In [1]: import numpy as np

In [2]: import numpy.linalg as la

In [3]: np.set_printoptions(suppress=True, linewidth=160)

In [4]: feats = np.load("w.npy")

In [5]: print(feats)
[[ 5  5  5]
 [ 5 10 10]
 [ 5 10 15]]

In [6]: rng = np.random.default_rng(937422)

In [7]: lab = rng.permutation(3)

In [8]: print(lab)
[0 2 1]

In [9]: M2 = feats[lab][:, lab]

In [10]: print(np.trace(M2))
30

In [11]: print(np.round(np.sort(np.abs(la.eigvals(M2))), 4))
[ 1.5399  3.2155 25.2446]

In [12]: print(round(float(la.det(M2)), 4), round(la.det(feats[lab]), 4))
125.0 -125.0

In [13]: print(np.allclose(M2, feats))
False

In [14]: X, _ = la.qr(np.array([[-1.0, 0.2, 0.3], [1.0, 1.5, -0.7], [-1.0, 0.7, -0.5]]))

In [15]: print(X.round(4))
[[-0.5774 -0.2453 -0.7788]
 [ 0.5774 -0.7971 -0.177 ]
 [-0.5774 -0.5518  0.6018]]

In [16]: blk = np.stack([X, 4 * X, X[::-1]])

In [17]: print(la.matrix_rank(blk))
[3 3 3]

In [18]: print(np.round(blk.sum(axis=0), 4))
[[-3.4641 -1.7781 -3.2922]
 [ 3.4641 -4.7825 -1.062 ]
 [-3.4641 -3.0044  2.2302]]

In [19]: print(blk.shape)
(3, 3, 3)

In [20]: x = np.array([0, 1, -1])

In [21]: rhs = X @ x

In [22]: print(rhs.round(4))
[ 0.5335 -0.6201 -1.1536]

In [23]: print(np.round(la.solve(X, X[:, 2]), 4))
[-0. -0.  1.]

In [24]: print(np.round(la.solve(X, rhs), 4) + 0)
[ 0.  1. -1.]

In [25]: print(np.round(la.solve(X, rhs + X[:, 1]), 4) + 0)
[ 0.  2. -1.]

In [26]: W0 = np.arange(9).reshape(3, 3) + 3

In [27]: print(W0)
[[ 3  4  5]
 [ 6  7  8]
 [ 9 10 11]]

In [28]: # rows and columns are dependent

In [29]: Uu, sig, Vh = la.svd(W0, full_matrices=False)

In [30]: print((sig > 1e-8).sum())
2

In [31]: print(sig.round(4) + 0)
[22.3686  0.8047  0.    ]

In [32]: print(np.allclose(Uu * sig @ Vh, W0))
True

In [33]: print(round(float(np.sqrt((sig ** 2).sum())), 4), round(float(la.norm(W0)), 4))
22.383 22.383

In [34]: print(np.round(np.abs(Vh[0]), 4))
[0.5011 0.5742 0.6474]

In [35]: print(np.round(np.cumsum(sig ** 2) / np.sum(sig ** 2), 4))
[0.9987 1.     1.    ]

In [36]: print(np.round(Vh @ Vh.T, 4) + 0)
[[1. 0. 0.]
 [0. 1. 0.]
 [0. 0. 1.]]

In [37]: print(Uu.shape, sig.shape, Vh.shape)
(3, 3) (3,) (3, 3)
